% python3 -q
>>> import numpy as np
>>> np.set_printoptions(precision=3, suppress=True, linewidth=200)
>>> rd = lambda a: np.round(a, 3) + 0
>>> K = np.load("dump.npy")
>>> print(K)
[[ -5.353 -23.53   -0.947]
 [ -9.105 -23.342  -2.312]
 [ -8.125 -22.552  -0.616]
 [ 24.461  -3.138 -38.684]
 [ -8.232 -22.459  -2.315]
 [ -7.926 -21.125  -1.167]
 [ 24.73   -1.092 -37.035]
 [ 24.866  -3.748 -35.594]
 [ 26.341  -0.679 -36.36 ]
 [ 24.463  -1.221 -35.31 ]
 [ 25.529  -4.129 -35.604]
 [ -6.865 -23.622  -1.801]
 [ -7.701 -22.968  -1.873]
 [ -8.087 -21.41   -0.967]
 [ -6.155 -22.842  -2.972]
 [ 24.698  -4.288 -34.798]
 [ 25.608  -2.953 -36.542]
 [ -7.359 -21.909  -1.2  ]
 [ -9.428 -20.994  -0.899]
 [ -7.322 -23.156   0.395]
 [ -7.58  -23.696  -1.427]
 [ 23.467  -1.732 -34.59 ]
 [ -6.739 -22.85   -2.905]
 [ -7.893 -21.482  -2.017]
 [ 23.98   -1.944 -35.663]
 [ 23.725  -3.007 -35.43 ]
 [ 23.43   -2.522 -37.22 ]]
>>> M2 = np.c_[K[:, :2] @ np.array([[1, -2], [0, 0]]), np.array([-4, -8, -2, -4, 2, 1, 6, 8, -7, 8, 6, 1, 2, -8, 2, 5, 5, 0, 2, -8, -3, -4, 0, -5, 9, 3, -6])]
>>> print(M2)
[[ -5.353  10.706  -4.   ]
 [ -9.105  18.21   -8.   ]
 [ -8.125  16.25   -2.   ]
 [ 24.461 -48.922  -4.   ]
 [ -8.232  16.464   2.   ]
 [ -7.926  15.852   1.   ]
 [ 24.73  -49.46    6.   ]
 [ 24.866 -49.732   8.   ]
 [ 26.341 -52.682  -7.   ]
 [ 24.463 -48.926   8.   ]
 [ 25.529 -51.058   6.   ]
 [ -6.865  13.73    1.   ]
 [ -7.701  15.402   2.   ]
 [ -8.087  16.174  -8.   ]
 [ -6.155  12.31    2.   ]
 [ 24.698 -49.396   5.   ]
 [ 25.608 -51.216   5.   ]
 [ -7.359  14.718   0.   ]
 [ -9.428  18.856   2.   ]
 [ -7.322  14.644  -8.   ]
 [ -7.58   15.16   -3.   ]
 [ 23.467 -46.934  -4.   ]
 [ -6.739  13.478   0.   ]
 [ -7.893  15.786  -5.   ]
 [ 23.98  -47.96    9.   ]
 [ 23.725 -47.45    3.   ]
 [ 23.43  -46.86   -6.   ]]
>>> print(rd(np.linalg.norm(M2 - K @ np.linalg.lstsq(K, M2)[0], axis=0)))
[ 0.     0.    24.244]
>>> print(np.linalg.matrix_rank(M2))
2
>>> print(np.linalg.matrix_rank(np.c_[K, M2]))
4
>>> print(rd(np.linalg.norm(np.linalg.qr(K)[0].T @ M2, axis=0) ** 2 / ((M2 ** 2).sum(axis=0) + 1e-12)))
[1.    1.    0.185]
>>> E = np.loadtxt("arr.csv", delimiter=",")
>>> print(rd(E))
[[-2.258 -0.233 -0.893 -0.535  0.324 -1.547  0.517]
 [ 1.17  -0.946  0.854  2.007  0.454  1.3    0.292]
 [-2.128 -1.    -0.556  0.761  0.761 -1.094  0.898]
 [ 0.673 -1.189  0.728  2.2    0.638  1.049  0.507]
 [-2.296 -0.587 -0.78   0.024  0.534 -1.41   0.71 ]
 [ 0.185 -1.354  0.576  2.269  0.775  0.767  0.679]
 [-2.105 -1.029 -0.535  0.816  0.775 -1.064  0.908]
 [-1.414 -1.416 -0.093  1.724  0.944 -0.376  0.991]
 [-2.202 -0.889 -0.628  0.552  0.702 -1.2    0.852]
 [ 0.375  1.464 -0.374 -2.221 -0.885 -0.408 -0.834]
 [-1.091  0.991 -0.836 -2.047 -0.487 -1.262 -0.329]
 [ 0.83   1.489 -0.186 -2.077 -0.938 -0.086 -0.927]
 [-0.113  1.373 -0.552 -2.271 -0.791 -0.723 -0.701]
 [ 1.585  1.364  0.187 -1.57  -0.928  0.526 -0.994]
 [ 2.242  0.183  0.904  0.609 -0.294  1.558 -0.488]
 [-2.227 -0.145 -0.912 -0.666  0.27  -1.566  0.466]
 [-2.137  0.044 -0.942 -0.935  0.152 -1.588  0.351]
 [-0.568  1.231 -0.697 -2.224 -0.671 -0.991 -0.547]
 [ 1.485  1.397  0.131 -1.664 -0.939  0.437 -0.993]
 [-1.837  0.436 -0.956 -1.449 -0.101 -1.55   0.093]
 [ 0.857 -1.109  0.778  2.144  0.575  1.146  0.432]
 [-1.97   0.287 -0.959 -1.261 -0.003 -1.578  0.194]
 [ 1.267 -0.888  0.875  1.951  0.412  1.344  0.244]
 [-1.727 -1.306 -0.269  1.419  0.906 -0.657  0.988]
 [-2.282 -0.675 -0.742  0.171  0.584 -1.359  0.754]
 [ 2.227  0.144  0.912  0.666 -0.27   1.566 -0.465]
 [ 0.03  -1.393  0.524  2.269  0.81   0.672  0.726]
 [ 0.273  1.45  -0.413 -2.24  -0.869 -0.476 -0.809]
 [ 1.11  -0.98   0.84   2.038  0.479  1.271  0.321]
 [-1.367  0.823 -0.894 -1.886 -0.366 -1.387 -0.193]
 [-1.094 -1.473  0.066  1.945  0.95  -0.115  0.965]
 [-1.637 -1.345 -0.217  1.517  0.921 -0.573  0.992]
 [ 2.282  0.679  0.74  -0.178 -0.586  1.356 -0.756]
 [-2.019  0.224 -0.957 -1.178  0.038 -1.585  0.236]
 [ 2.244  0.189  0.903  0.6   -0.297  1.557 -0.492]
 [-2.281 -0.325 -0.869 -0.395  0.38  -1.521  0.57 ]]
>>> f = np.array([0, 4])
>>> print(rd(np.cross(E[21, :3], E[26, :3])))
[-1.185  1.003  2.735]
>>> labels = E[:, 5] > np.median(E[:, 5])
>>> f = E[labels].mean(axis=0) - E[~labels].mean(axis=0)
>>> print(((E - E.mean(axis=0)) @ f > 0).astype(int))
[0 1 0 1 0 1 0 0 0 0 0 1 0 1 1 0 0 0 1 0 1 0 1 0 0 1 1 0 1 0 1 0 1 0 1 0]
>>> print(labels.astype(int))
[0 1 0 1 0 1 0 1 0 1 0 1 0 1 1 0 0 0 1 0 1 0 1 0 0 1 1 1 1 0 1 0 1 0 1 0]
>>> print(np.argsort(-np.abs(f).round(6), kind="stable"))
[0 5 2 3 6 4 1]
>>> print(rd(f))
[ 2.698 -0.015  1.175  1.115 -0.216  1.986 -0.464]
>>> print(rd((((E - E.mean(axis=0)) @ f > 0) == labels).mean()))
0.917
>>> C2 = np.cov(E, rowvar=False)
>>> print(rd(np.linalg.eigvalsh(C2)[::-1]))
[4.834 4.077 0.    0.    0.    0.    0.   ]
>>> print(C2.shape)
(7, 7)
>>> print(rd(np.median(E, axis=0)))
[-0.829 -0.189 -0.322  0.098  0.297 -0.525  0.306]
>>> print(rd(np.corrcoef(E[:, 2], E[:, 3])[0, 1]))
0.621
>>> print(np.argwhere(np.triu(np.abs(np.corrcoef(E.T)) > 0.8, 1)))
[[0 2]
 [0 5]
 [1 3]
 [1 4]
 [1 6]
 [2 5]
 [3 4]
 [4 6]]
>>> rng = np.random.default_rng(718011)
>>> data = np.array([[1, 2, -1, -2, -2, -1, 2, -1, -1, 2],
...     [-1, 2, 1, 0, -2, -1, 1, 1, 0, 2],
...     [1, 2, 2, -1, 2, 2, 0, 1, -2, 0],
...     [-1, 0, 1, 0, 1, -1, -1, -1, -1, 1],
...     [-1, -1, -1, 0, 0, 1, -2, 2, 1, 2],
...     [1, 1, 2, 0, -2, -1, -1, 1, 2, -2],
...     [0, 2, -2, 2, -1, 2, 2, -2, 2, 2]]) * (rng.random((7, 10)) < 0.3)
>>> print(data)
[[ 0  2 -1 -2  0  0  2  0  0  0]
 [ 0  0  0  0 -2  0  1  0  0  0]
 [ 1  0  2 -1  0  2  0  1  0  0]
 [ 0  0  1  0  0  0  0 -1  0  0]
 [ 0 -1 -1  0  0  0  0  0  0  0]
 [ 1  0  0  0  0  0 -1  1  0  0]
 [ 0  2 -2  2  0  0  2  0  0  0]]
>>> # column 9 repeats column 8
>>> print(data.shape)
(7, 10)
>>> print(data - data[0])
[[ 0  0  0  0  0  0  0  0  0  0]
 [ 0 -2  1  2 -2  0 -1  0  0  0]
 [ 1 -2  3  1  0  2 -2  1  0  0]
 [ 0 -2  2  2  0  0 -2 -1  0  0]
 [ 0 -3  0  2  0  0 -2  0  0  0]
 [ 1 -2  1  2  0  0 -3  1  0  0]
 [ 0  0 -1  4  0  0  0  0  0  0]]
>>> data[:, 10]
Traceback (most recent call last):
  File "<python-input-34>", line 1, in <module>
    data[:, 10]
    ~~~~^^^^^^^
IndexError: index 10 is out of bounds for axis 1 with size 10
>>> print(rd(np.linalg.norm(data)))
7.211
>>> print(rd(np.linalg.svd(data, compute_uv=False)))
[4.89  3.559 2.381 2.176 1.837 1.163 0.539]
>>> print(np.linalg.matrix_rank(data))
7
>>> print(np.unravel_index(np.abs(data).argmax(), data.shape))
(np.int64(0), np.int64(1))
>>> np.linalg.rank(data)
Traceback (most recent call last):
  File "<python-input-39>", line 1, in <module>
    np.linalg.rank(data)
    ^^^^^^^^^^^^^^
AttributeError: module 'numpy.linalg' has no attribute 'rank'
>>> W0 = np.loadtxt("a.csv", delimiter=",")
>>> print(W0)
[[-1.95  -1.911 -5.809  1.931  5.807 -1.931  5.836 -5.801  5.828]
 [ 2.842  2.854  8.603 -2.848 -8.588  2.818 -8.593  8.607 -8.615]
 [ 0.541  0.503  1.604 -0.535 -1.603  0.557 -1.605  1.587 -1.576]
 [-0.593 -0.621 -1.823  0.612  1.826 -0.617  1.852 -1.814  1.798]
 [-0.295 -0.3   -0.985  0.256  0.963 -0.313  0.963 -0.947  0.984]
 [ 1.099  1.06   3.274 -1.104 -3.24   1.065 -3.276  3.304 -3.286]
 [ 0.177  0.127  0.407 -0.1   -0.413  0.141 -0.438  0.407 -0.391]
 [ 0.211  0.223  0.622 -0.189 -0.611  0.242 -0.64   0.633 -0.592]
 [ 2.93   2.89   8.667 -2.919 -8.681  2.884 -8.691  8.634 -8.707]
 [-0.311 -0.262 -0.92   0.317  0.871 -0.306  0.903 -0.843  0.898]
 [-0.853 -0.865 -2.583  0.847  2.578 -0.88   2.581 -2.604  2.593]
 [ 0.083  0.082  0.275 -0.061 -0.265  0.135 -0.273  0.271 -0.262]
 [-1.342 -1.306 -3.911  1.33   3.925 -1.286  3.923 -3.941  3.93 ]
 [-0.946 -0.968 -2.855  0.985  2.863 -0.945  2.878 -2.87   2.848]
 [-0.742 -0.697 -2.076  0.684  2.083 -0.716  2.078 -2.073  2.054]
 [-1.843 -1.867 -5.477  1.864  5.519 -1.807  5.476 -5.534  5.455]
 [-0.912 -0.866 -2.658  0.871  2.692 -0.9    2.668 -2.705  2.683]
 [-0.877 -0.854 -2.552  0.831  2.597 -0.842  2.607 -2.558  2.566]
 [ 2.322  2.306  6.953 -2.312 -6.964  2.331 -6.966  6.921 -6.95 ]]
>>> U, sigma, VT = np.linalg.svd(W0)
>>> print(rd(sigma))
[42.317  0.136  0.119  0.108  0.084  0.074  0.059  0.043  0.04 ]
>>> M2 = U[:, :1] @ np.diag(sigma[:1]) @ VT[:1]
>>> print(rd(np.linalg.norm(W0 - M2, 2)), rd(sigma[1]))
0.136 0.136
>>> print(np.linalg.matrix_rank(W0, rtol=0.05))
1
>>> print(rd(np.abs(W0 - M2).max()))
0.065
>>> print(np.linalg.matrix_rank(M2))
1
>>> M2 = data / np.linalg.norm(data, axis=1, keepdims=True)
>>> C2 = M2 @ M2.T
>>> print(rd(np.linalg.norm(M2, axis=1)))
[1. 1. 1. 1. 1. 1. 1.]
>>> print(np.argwhere(np.triu(np.abs(C2) > 0.95, 1)))
[]
>>> print(rd(np.degrees(np.arccos(np.clip(C2[6, 3], -1, 1)))))
110.705
>>> print(rd(C2[6]))
[ 0.416  0.224 -0.452 -0.354  0.    -0.289  1.   ]
>>> print((C2 - 2 * np.eye(7)).round(6).argmax(axis=1))
[6 0 5 2 1 2 0]
>>> basis = W0[[13, 10]].astype(float)
>>> for _ in range(3):
...     labels = np.linalg.norm(W0[:, None] - basis, axis=-1).argmin(axis=1)
...     basis = np.array([W0[labels == j].mean(axis=0) for j in range(2)])
... 
>>> print(labels)
[0 1 1 0 0 1 1 1 1 0 0 1 0 0 0 0 0 0 1]
>>> print(rd(basis[1] - basis[0]))
[ 2.245  2.212  6.678 -2.216 -6.68   2.23  -6.698  6.676 -6.673]
>>> print(rd(np.linalg.norm(W0, 2) / np.linalg.norm(W0)))
1.0
>>> print([round(float(x), 3) for x in np.linalg.svd(W0, compute_uv=False)[:3]])
[42.317, 0.136, 0.119]
>>> M = np.load("layer0.npy")
>>> print(rd(M))
[[ 0.243 -0.243  0.243  0.081 -0.243]
 [-0.243  0.243 -0.243 -0.081  0.243]
 [ 0.243 -0.243  0.243  0.081 -0.243]
 [ 0.081 -0.081  0.081  0.027 -0.081]
 [-0.243  0.243 -0.243 -0.081  0.243]]
>>> labels = rng.permutation(5)
>>> print(labels)
[4 3 2 1 0]
>>> M2 = M[labels][:, labels]
>>> print(rd(np.sort(np.abs(np.linalg.eigvals(M2)))))
[0. 0. 0. 0. 1.]
>>> print(rd(M2))
[[ 0.243 -0.081 -0.243  0.243 -0.243]
 [-0.081  0.027  0.081 -0.081  0.081]
 [-0.243  0.081  0.243 -0.243  0.243]
 [ 0.243 -0.081 -0.243  0.243 -0.243]
 [-0.243  0.081  0.243 -0.243  0.243]]
>>> print(np.trace(M2))
1.0
>>> print(np.linalg.lstsq(M[:-1].T, M[-1])[2])
1
>>> print(rd(np.trace(np.linalg.pinv(M) @ M)))
1.0
>>> print(rd(M @ np.linalg.pinv(M) @ M))
[[ 0.243 -0.243  0.243  0.081 -0.243]
 [-0.243  0.243 -0.243 -0.081  0.243]
 [ 0.243 -0.243  0.243  0.081 -0.243]
 [ 0.081 -0.081  0.081  0.027 -0.081]
 [-0.243  0.243 -0.243 -0.081  0.243]]
>>> print(np.allclose(M[:-1].T @ np.linalg.lstsq(M[:-1].T, M[-1])[0], M[-1]))
True
>>> f = np.array([0, 2, 0])
>>> print(rd(np.array([np.convolve(row, f, "same") for row in M])))
[[ 0.486 -0.486  0.486  0.162 -0.486]
 [-0.486  0.486 -0.486 -0.162  0.486]
 [ 0.486 -0.486  0.486  0.162 -0.486]
 [ 0.162 -0.162  0.162  0.054 -0.162]
 [-0.486  0.486 -0.486 -0.162  0.486]]
>>> print(rd(np.correlate(M[1], M[0], "full")))
[ 0.059 -0.079  0.02   0.118 -0.243  0.118  0.02  -0.079  0.059]
>>> rk = np.linalg.matrix_rank(M)
>>> print(rk)
1
>>> null = np.linalg.svd(M)[2][rk:].T
>>> print(np.linalg.matrix_rank(M.T @ M), np.linalg.matrix_rank(M @ M.T))
1 1
>>> print([int(np.linalg.matrix_rank(np.delete(M, i, axis=0))) for i in range(5)])
[1, 1, 1, 1, 1]
>>> print(rd(null @ null.T))
[[ 0.757  0.243 -0.243 -0.081  0.243]
 [ 0.243  0.757  0.243  0.081 -0.243]
 [-0.243  0.243  0.757 -0.081  0.243]
 [-0.081  0.081 -0.081  0.973  0.081]
 [ 0.243 -0.243  0.243  0.081  0.757]]
>>> x0 = np.array([-2, -3, 3, -2, 2])
>>> print(rd(M @ x0))
[ 0.324 -0.324  0.324  0.108 -0.324]
>>> print(np.trace(M))
1.0
>>> print(rd(np.linalg.eigvalsh(2 * M - np.eye(5))))
[-1. -1. -1. -1.  1.]
>>> print(rd(np.eye(5) - M))
[[ 0.757  0.243 -0.243 -0.081  0.243]
 [ 0.243  0.757  0.243  0.081 -0.243]
 [-0.243  0.243  0.757 -0.081  0.243]
 [-0.081  0.081 -0.081  0.973  0.081]
 [ 0.243 -0.243  0.243  0.081  0.757]]
>>> X = np.loadtxt("mat.csv", delimiter=",")
>>> print(X)
[[ 0.295 -0.623  0.272 -0.285  0.247  0.396 -0.232 -0.181]
 [ 0.078  0.592 -0.375  0.052  0.407 -0.462  0.052 -0.059]
 [-0.022  0.345 -0.199  0.045 -0.007 -0.203  0.192  0.161]
 [ 0.938 -1.522  0.441 -0.328  0.698 -0.347 -0.634 -0.966]
 [-0.232  0.856 -0.332  0.133  0.147 -0.051  0.339  0.251]
 [ 0.395 -0.804  0.502 -0.28  -0.177  0.679 -0.269 -0.023]
 [ 0.282 -0.631 -0.005 -0.006  0.421 -0.448 -0.099 -0.572]
 [-0.598 -0.017 -0.092  0.254 -0.127 -0.03   0.123 -0.044]]
>>> print(np.allclose(X @ X.T, X.T @ X))
False
>>> assert X == X.T
Traceback (most recent call last):
  File "<python-input-91>", line 1, in <module>
    assert X == X.T
           ^^^^^^^^
ValueError: The truth value of an array with more than one element is ambiguous. Use a.any() or a.all()
>>> q, Rm = np.linalg.qr(X)
>>> print(rd(q.T @ q))
[[1. 0. 0. 0. 0. 0. 0. 0.]
 [0. 1. 0. 0. 0. 0. 0. 0.]
 [0. 0. 1. 0. 0. 0. 0. 0.]
 [0. 0. 0. 1. 0. 0. 0. 0.]
 [0. 0. 0. 0. 1. 0. 0. 0.]
 [0. 0. 0. 0. 0. 1. 0. 0.]
 [0. 0. 0. 0. 0. 0. 1. 0.]
 [0. 0. 0. 0. 0. 0. 0. 1.]]
>>> print(np.allclose(Rm.T @ Rm, X.T @ X))
True
>>> print(np.trace(q @ q.T))
8.0
>>> print(rd(abs(Rm[0, 0])), rd(np.linalg.norm(X[:, 0])))
1.273 1.273
>>> print(rd(q @ Rm))
[[ 0.295 -0.623  0.272 -0.285  0.247  0.396 -0.232 -0.181]
 [ 0.078  0.592 -0.375  0.052  0.407 -0.462  0.052 -0.059]
 [-0.022  0.345 -0.199  0.045 -0.007 -0.203  0.192  0.161]
 [ 0.938 -1.522  0.441 -0.328  0.698 -0.347 -0.634 -0.966]
 [-0.232  0.856 -0.332  0.133  0.147 -0.051  0.339  0.251]
 [ 0.395 -0.804  0.502 -0.28  -0.177  0.679 -0.269 -0.023]
 [ 0.282 -0.631 -0.005 -0.006  0.421 -0.448 -0.099 -0.572]
 [-0.598 -0.017 -0.092  0.254 -0.127 -0.03   0.123 -0.044]]
>>> print(q.shape, Rm.shape)
(8, 8) (8, 8)
